% python3 -q
>>> import numpy as np
>>> import numpy.linalg as la
>>> np.set_printoptions(suppress=True, linewidth=200)
>>> data = np.loadtxt("test0.csv", delimiter=",")
>>> data
array([[-2.,  3., -2.,  3.],
       [ 0., -1.,  0., -1.],
       [-2.,  3.,  0.,  0.],
       [ 0., -1.,  0.,  0.]])
>>> np.round(np.sort(np.abs(la.eigvals(data))), 2)
array([0.62, 1.24, 1.62, 3.24])
>>> np.allclose(data, data.T)
False
>>> round(float(np.abs(la.eigvals(data)).max()), 2)
3.24
>>> assert data == data.T
Traceback (most recent call last):
  File "<python-input-8>", line 1, in <module>
    assert data == data.T
           ^^^^^^^^^^^^^^
ValueError: The truth value of an array with more than one element is ambiguous. Use a.any() or a.all()
>>> np.round(la.det(data), 2)
np.float64(4.0)
>>> gram = data.T @ data
>>> print(gram)
[[  8. -12.   4.  -6.]
 [-12.  20.  -6.  10.]
 [  4.  -6.   4.  -6.]
 [ -6.  10.  -6.  10.]]
>>> np.round(la.eigvalsh(gram)[::-1], 2)
array([35.89,  5.24,  0.76,  0.11])
>>> print(np.allclose(gram, gram.T))
True
>>> print((data @ data.T).shape)
(4, 4)
>>> print(la.matrix_rank(gram))
4
>>> arr = np.load("x.npy")
>>> arr.round(2)
array([[0.35, 0.29, 0.  , 0.37],
       [0.29, 0.25, 0.  , 0.32],
       [0.  , 0.  , 0.  , 0.  ],
       [0.37, 0.32, 0.  , 0.4 ]])
>>> ev, V = la.eigh(arr)
>>> np.round(la.svd(arr, compute_uv=False), 2) + 0
array([1., 0., 0., 0.])
>>> np.round(la.eigvalsh(arr @ arr), 2) + 0
array([0., 0., 0., 1.])
>>> ev.round(2) + 0
array([0., 0., 0., 1.])
>>> W0 = np.loadtxt("a.csv", delimiter=",")
>>> W0
array([[0., 0., 0., 0., 1., 1., 2., 1., 2., 0., 2., 1., 0.],
       [0., 0., 0., 0., 2., 1., 1., 1., 0., 1., 0., 1., 1.],
       [0., 0., 0., 0., 2., 1., 2., 2., 1., 1., 2., 2., 1.],
       [0., 0., 0., 0., 0., 1., 1., 0., 1., 2., 1., 0., 0.],
       [1., 2., 2., 0., 0., 0., 0., 0., 0., 0., 0., 0., 0.],
       [1., 1., 1., 1., 0., 0., 0., 0., 0., 0., 0., 0., 0.],
       [2., 1., 2., 1., 0., 0., 0., 0., 0., 0., 0., 0., 0.],
       [1., 1., 2., 0., 0., 0., 0., 0., 0., 0., 0., 0., 0.],
       [2., 0., 1., 1., 0., 0., 0., 0., 0., 0., 0., 0., 0.],
       [0., 1., 1., 2., 0., 0., 0., 0., 0., 0., 0., 0., 0.],
       [2., 0., 2., 1., 0., 0., 0., 0., 0., 0., 0., 0., 0.],
       [1., 1., 2., 0., 0., 0., 0., 0., 0., 0., 0., 0., 0.],
       [0., 1., 1., 0., 0., 0., 0., 0., 0., 0., 0., 0., 0.]])
>>> ev, V = la.eigh(W0)
>>> (ev > 1e-8).sum(), (ev < -1e-8).sum()
(np.int64(4), np.int64(4))
>>> print(np.unique(ev.round(6) + 0, return_counts=True)[1])
[1 1 1 1 5 1 1 1 1]
>>> np.all(la.eigvalsh(W0) > 0)
np.False_
>>> A2 = W0 / np.sqrt((W0 ** 2).mean(axis=1, keepdims=True))
>>> print(np.round(la.norm(A2, axis=1), 2))
[3.61 3.61 3.61 3.61 3.61 3.61 3.61 3.61 3.61 3.61 3.61 3.61 3.61]
>>> la.matrix_rank(W0 - W0.mean(axis=1, keepdims=True))
np.int64(8)
>>> la.matrix_rank(W0, rtol=0.1)
np.int64(8)
>>> round(float(la.norm(W0, 2) / la.norm(W0)), 2)
0.64
>>> Uu, sigma, vt = la.svd(W0)
>>> sigma.round(2) + 0
array([6.86, 6.86, 2.48, 2.48, 2.04, 2.04, 0.81, 0.81, 0.  , 0.  , 0.  , 0.  , 0.  ])
>>> np.argmax(sigma[:-1] / (sigma[1:] + 1e-6)) + 1
np.int64(8)
>>> A2 = Uu[:, :8] @ np.diag(sigma[:8]) @ vt[:8]
>>> print(la.matrix_rank(A2))
8
>>> A2 = np.array([[-0.7], [-0.1], [-0.8], [-1.3]])
>>> basis = np.array([[-0.4, -0.4, -0.8, -0.1, -1.1]])
>>> m1 = A2 @ basis
>>> m1.round(2)
array([[0.28, 0.28, 0.56, 0.07, 0.77],
       [0.04, 0.04, 0.08, 0.01, 0.11],
       [0.32, 0.32, 0.64, 0.08, 0.88],
       [0.52, 0.52, 1.04, 0.13, 1.43]])
>>> rank = la.matrix_rank(m1)
>>> rank
np.int64(1)
>>> ns = la.svd(m1)[2][rank:].T
>>> print([int(la.matrix_rank(m1[:i])) for i in range(1, len(m1) + 1)])
[1, 1, 1, 1]
>>> [int(la.matrix_rank(np.delete(m1, i, axis=0))) for i in range(4)]
[1, 1, 1, 1]
>>> print(np.round(ns @ ns.T, 2))
[[ 0.93 -0.07 -0.15 -0.02 -0.2 ]
 [-0.07  0.93 -0.15 -0.02 -0.2 ]
 [-0.15 -0.15  0.71 -0.04 -0.4 ]
 [-0.02 -0.02 -0.04  1.   -0.05]
 [-0.2  -0.2  -0.4  -0.05  0.44]]
>>> la.matrix_rank(m1.T @ m1), la.matrix_rank(m1 @ m1.T)
(np.int64(1), np.int64(1))
>>> np.round(m1 @ ns, 2) + 0
array([[0., 0., 0., 0.],
       [0., 0., 0., 0.],
       [0., 0., 0., 0.],
       [0., 0., 0., 0.]])
>>> blk = np.stack([m1, -2 * m1, m1[::-1]])
>>> np.round(blk.sum(axis=0), 2)
array([[ 0.24,  0.24,  0.48,  0.06,  0.66],
       [ 0.28,  0.28,  0.56,  0.07,  0.77],
       [-0.28, -0.28, -0.56, -0.07, -0.77],
       [-0.24, -0.24, -0.48, -0.06, -0.66]])
>>> print((blk @ m1.T).shape)
(3, 4, 4)
>>> print(np.round(np.einsum("bij,cij->bc", blk, blk), 2))
[[  6.17 -12.34   4.32]
 [-12.34  24.68  -8.63]
 [  4.32  -8.63   6.17]]
>>> np.round(la.norm(blk, axis=(1, 2)), 2)
array([2.48, 4.97, 2.48])
>>> la.matrix_rank(blk)
array([1, 1, 1])
>>> Uu, sigma, vt = la.svd(m1)
>>> V = vt[:(sigma > 1e-8).sum()]
>>> rng = np.random.default_rng(33)
>>> x0 = m1[2] + 3 * m1[1] + rng.integers(2) * np.eye(5)[1]
>>> x0.round(2)
array([0.44, 1.44, 0.88, 0.11, 1.21])
>>> np.round(la.norm(x0 - V.T @ V @ x0), 2)
np.float64(0.96)
>>> np.round(np.diag(V.T @ V), 2) + 0
array([0.07, 0.07, 0.29, 0.  , 0.56])
>>> Uu, sigma, vt = la.svd(m1)
>>> np.argmax(sigma[:-1] / (sigma[1:] + 1e-6)) + 1
np.int64(1)
>>> A2 = Uu[:, :1] @ np.diag(sigma[:1]) @ vt[:1]
>>> la.matrix_rank(m1, rtol=0.05)
np.int64(1)
>>> la.matrix_rank(A2)
np.int64(1)
>>> mat = np.load("data.npy")
>>> mat
array([[ 0,  3,  4,  4,  0,  8,  4],
       [ 3,  5, 10,  4,  0, 14,  2],
       [ 3,  5, 10,  4,  0, 14,  2],
       [ 3,  5, 10,  4,  0, 14,  2],
       [ 3,  5, 10,  4,  0, 14,  2],
       [ 0,  2,  1,  4,  0,  5,  5],
       [ 0,  2,  1,  4,  0,  5,  5],
       [ 0,  0,  0,  4,  0,  0,  7],
       [ 0,  3,  4,  4,  0,  8,  4],
       [ 0,  0,  0,  4,  1,  0,  8],
       [ 0,  0,  0,  4,  1,  0,  8],
       [ 1,  4,  7,  4,  0, 11,  3],
       [ 0,  2,  1,  4,  0,  5,  5],
       [ 0,  3,  4,  4,  0,  8,  4],
       [ 3,  5, 10,  4,  0, 14,  2],
       [ 0,  1,  0,  4,  0,  2,  6],
       [ 3,  5, 10,  4,  0, 14,  2],
       [ 3,  5, 10,  4,  0, 14,  2],
       [ 0,  3,  4,  4,  0,  8,  4],
       [ 0,  3,  4,  4,  0,  8,  4],
       [ 0,  1,  0,  4,  0,  2,  6],
       [ 0,  0,  0,  4,  0,  0,  7],
       [ 0,  3,  4,  4,  0,  8,  4],
       [ 0,  0,  0,  4,  0,  0,  7],
       [ 0,  0,  0,  4,  0,  0,  7],
       [ 0,  1,  0,  4,  0,  2,  6],
       [ 3,  5, 10,  4,  0, 14,  2],
       [ 0,  3,  4,  4,  0,  8,  4]])
>>> rank = la.matrix_rank(mat)
>>> rank
np.int64(6)
>>> ns = la.svd(mat)[2][rank:].T
>>> la.matrix_rank(mat.T @ mat), la.matrix_rank(mat @ mat.T)
(np.int64(6), np.int64(6))
>>> np.round(ns @ ns.T, 2) + 0
array([[ 0.  ,  0.  ,  0.  ,  0.  ,  0.  ,  0.  ,  0.  ],
       [ 0.  ,  0.16,  0.  , -0.29, -0.16,  0.  ,  0.16],
       [ 0.  ,  0.  ,  0.  ,  0.  ,  0.  ,  0.  ,  0.  ],
       [ 0.  , -0.29,  0.  ,  0.51,  0.29,  0.  , -0.29],
       [ 0.  , -0.16,  0.  ,  0.29,  0.16,  0.  , -0.16],
       [ 0.  ,  0.  ,  0.  ,  0.  ,  0.  ,  0.  ,  0.  ],
       [ 0.  ,  0.16,  0.  , -0.29, -0.16,  0.  ,  0.16]])
>>> print([int(la.matrix_rank(np.delete(mat, i, axis=0))) for i in range(28)])
[6, 6, 6, 6, 6, 6, 6, 6, 6, 6, 6, 6, 6, 6, 6, 6, 6, 6, 6, 6, 6, 6, 6, 6, 6, 6, 6, 6]
>>> ns.shape
(7, 1)
>>> Uu, sigma, vt = la.svd(mat)
>>> sigma.round(2) + 0
array([63.21, 25.21,  5.37,  1.78,  1.22,  0.22,  0.  ])
>>> np.argmax(sigma[:-1] / (sigma[1:] + 1e-6)) + 1
np.int64(6)
>>> A2 = Uu[:, :6] @ np.diag(sigma[:6]) @ vt[:6]
>>> round(la.norm(mat - A2, 2), 2), round(float(sigma[6]), 2)
(np.float64(0.0), 0.0)
>>> la.matrix_rank(mat, rtol=0.05)
np.int64(3)
>>> la.matrix_rank(A2)
np.int64(6)
>>> F = np.array([[0, 0, 0, 0, 0, 0, 0],
...     [3, 3, 0, 0, 0, 0, 0],
...     [-2, 2, 0, 0, 0, 0, 0],
...     [0, 1, 3, 3, 0, 0, 0],
...     [-3, -1, 3, 2, 1, 0, 0],
...     [1, 2, 2, 3, 1, 1, 0],
...     [2, 3, -3, -3, 2, -3, 3]])
>>> rank = la.matrix_rank(F)
>>> rank
np.int64(6)
>>> ns = la.svd(F)[2][rank:].T
>>> ns.shape
(7, 1)
>>> [int(la.matrix_rank(F[:i])) for i in range(1, len(F) + 1)]
[0, 1, 2, 3, 4, 5, 6]
>>> np.allclose(F @ ns, 0)
True
>>> [int(la.matrix_rank(F[:, :j + 1])) for j in range(7)]
[1, 2, 3, 4, 5, 6, 6]
>>> print(np.unique(F.round(6), axis=0).shape)
(7, 7)
>>> np.abs(np.diag(la.qr(F)[1])) > 1e-9
array([ True,  True,  True,  True,  True,  True, False])
>>> round(np.trace(la.pinv(m1) @ m1), 2)
np.float64(1.0)
>>> basis = np.array([[0.7, -0.5, 0.1, -1.4, 0.1, -1.2, -2.2, -1.0, 0.1, 0.5, -1.1, -0.3]])
>>> M = np.array([[2],
...     [-1],
...     [-1],
...     [1],
...     [0],
...     [-2],
...     [2],
...     [-1],
...     [2],
...     [-2],
...     [-1],
...     [0],
...     [-2],
...     [-1],
...     [0],
...     [-1],
...     [-2],
...     [2],
...     [2],
...     [0],
...     [-1],
...     [2],
...     [1],
...     [-1],
...     [-2],
...     [1],
...     [1],
...     [0],
...     [2],
...     [-2],
...     [1],
...     [0],
...     [-1]]) @ basis + 0.05 * rng.normal(size=(33, 12))
>>> print(M.round(2) + 0)
[[ 1.37 -0.97  0.2  -2.88  0.25 -2.4  -4.37 -1.91  0.21  0.95 -2.23 -0.55]
 [-0.77  0.51 -0.08  1.34 -0.09  1.23  2.16  0.98 -0.07 -0.56  1.06  0.35]
 [-0.7   0.43 -0.1   1.5  -0.18  1.24  2.24  0.99 -0.07 -0.53  1.18  0.39]
 [ 0.66 -0.51  0.11 -1.43  0.12 -1.25 -2.17 -1.02  0.1   0.52 -1.05 -0.35]
 [ 0.04  0.04 -0.01  0.08 -0.04 -0.03  0.02 -0.03  0.07  0.01  0.09 -0.05]
 [-1.45  1.07 -0.25  2.85 -0.24  2.41  4.46  2.   -0.26 -1.02  2.26  0.61]
 [ 1.44 -1.    0.21 -2.81  0.15 -2.37 -4.39 -2.1   0.2   1.05 -2.1  -0.67]
 [-0.69  0.53 -0.06  1.37 -0.07  1.18  2.2   0.97 -0.08 -0.52  1.12  0.3 ]
 [ 1.45 -0.92  0.2  -2.84  0.19 -2.43 -4.48 -2.    0.18  1.05 -2.21 -0.55]
 [-1.36  0.98 -0.22  2.77 -0.22  2.44  4.37  1.98 -0.24 -0.93  2.18  0.59]
 [-0.74  0.51 -0.14  1.37 -0.2   1.12  2.21  1.04 -0.18 -0.49  1.11  0.45]
 [-0.05 -0.03 -0.05  0.04  0.05 -0.01  0.07  0.1  -0.02  0.03 -0.01 -0.03]
 [-1.42  0.99 -0.27  2.79 -0.16  2.35  4.37  1.95 -0.18 -1.01  2.25  0.58]
 [-0.77  0.53 -0.12  1.46 -0.06  1.07  2.1   1.   -0.14 -0.61  1.07  0.36]
 [ 0.03 -0.04  0.01  0.05 -0.01  0.09 -0.04  0.1   0.08  0.03  0.01  0.  ]
 [-0.75  0.55 -0.04  1.44 -0.09  1.21  2.15  0.97 -0.17 -0.48  1.05  0.34]
 [-1.43  1.07 -0.12  2.88 -0.14  2.38  4.38  1.96 -0.18 -0.92  2.15  0.72]
 [ 1.37 -1.06  0.22 -2.75  0.18 -2.45 -4.31 -2.06  0.25  1.01 -2.22 -0.6 ]
 [ 1.35 -1.06  0.22 -2.85  0.16 -2.33 -4.31 -1.94  0.24  0.99 -2.2  -0.64]
 [-0.14  0.01  0.01  0.05 -0.06  0.06 -0.03 -0.06 -0.01  0.05  0.    0.02]
 [-0.74  0.52 -0.05  1.36 -0.08  1.13  2.21  0.92 -0.08 -0.5   1.04  0.32]
 [ 1.35 -1.    0.15 -2.77  0.17 -2.33 -4.38 -1.97  0.13  0.9  -2.24 -0.51]
 [ 0.65 -0.44  0.16 -1.43  0.09 -1.13 -2.21 -1.02  0.07  0.5  -1.11 -0.24]
 [-0.69  0.56 -0.11  1.53 -0.11  1.19  2.16  0.92 -0.14 -0.49  1.05  0.34]
 [-1.48  0.92 -0.18  2.82 -0.26  2.45  4.47  2.02 -0.26 -0.94  2.19  0.59]
 [ 0.72 -0.53  0.18 -1.43  0.15 -1.16 -2.11 -0.97  0.14  0.48 -1.11 -0.33]
 [ 0.74 -0.53  0.18 -1.4   0.04 -1.23 -2.14 -1.02  0.13  0.42 -1.08 -0.26]
 [ 0.03  0.04 -0.05 -0.08 -0.06  0.04  0.02  0.04 -0.02  0.04 -0.07  0.02]
 [ 1.35 -1.02  0.24 -2.75  0.2  -2.41 -4.33 -1.94  0.17  1.02 -2.21 -0.55]
 [-1.37  1.03 -0.19  2.78 -0.14  2.43  4.29  1.99 -0.18 -1.03  2.16  0.57]
 [ 0.72 -0.54  0.12 -1.33  0.15 -1.15 -2.2  -0.94  0.11  0.55 -1.15 -0.23]
 [-0.02  0.01  0.06  0.01 -0.02  0.    0.06  0.06  0.04 -0.03 -0.02  0.04]
 [-0.66  0.47 -0.13  1.44 -0.04  1.21  2.15  1.08 -0.09 -0.47  1.    0.27]]
>>> A2 = np.array([[2, 3],
...     [0, 2],
...     [1, 2],
...     [1, 0],
...     [0, 0],
...     [1, 1],
...     [1, 3],
...     [2, 1],
...     [2, 1],
...     [2, 1],
...     [0, 3],
...     [0, 0]])
>>> np.vstack([M, A2.T]).shape
(35, 12)
>>> la.matrix_rank(np.vstack([M, A2.T]))
np.int64(12)
>>> print(np.round(np.einsum("ij->j", M), 2))
[-1.99  1.11  0.11  3.15 -0.37  2.54  4.63  2.09 -0.29 -0.95  1.95  1.31]
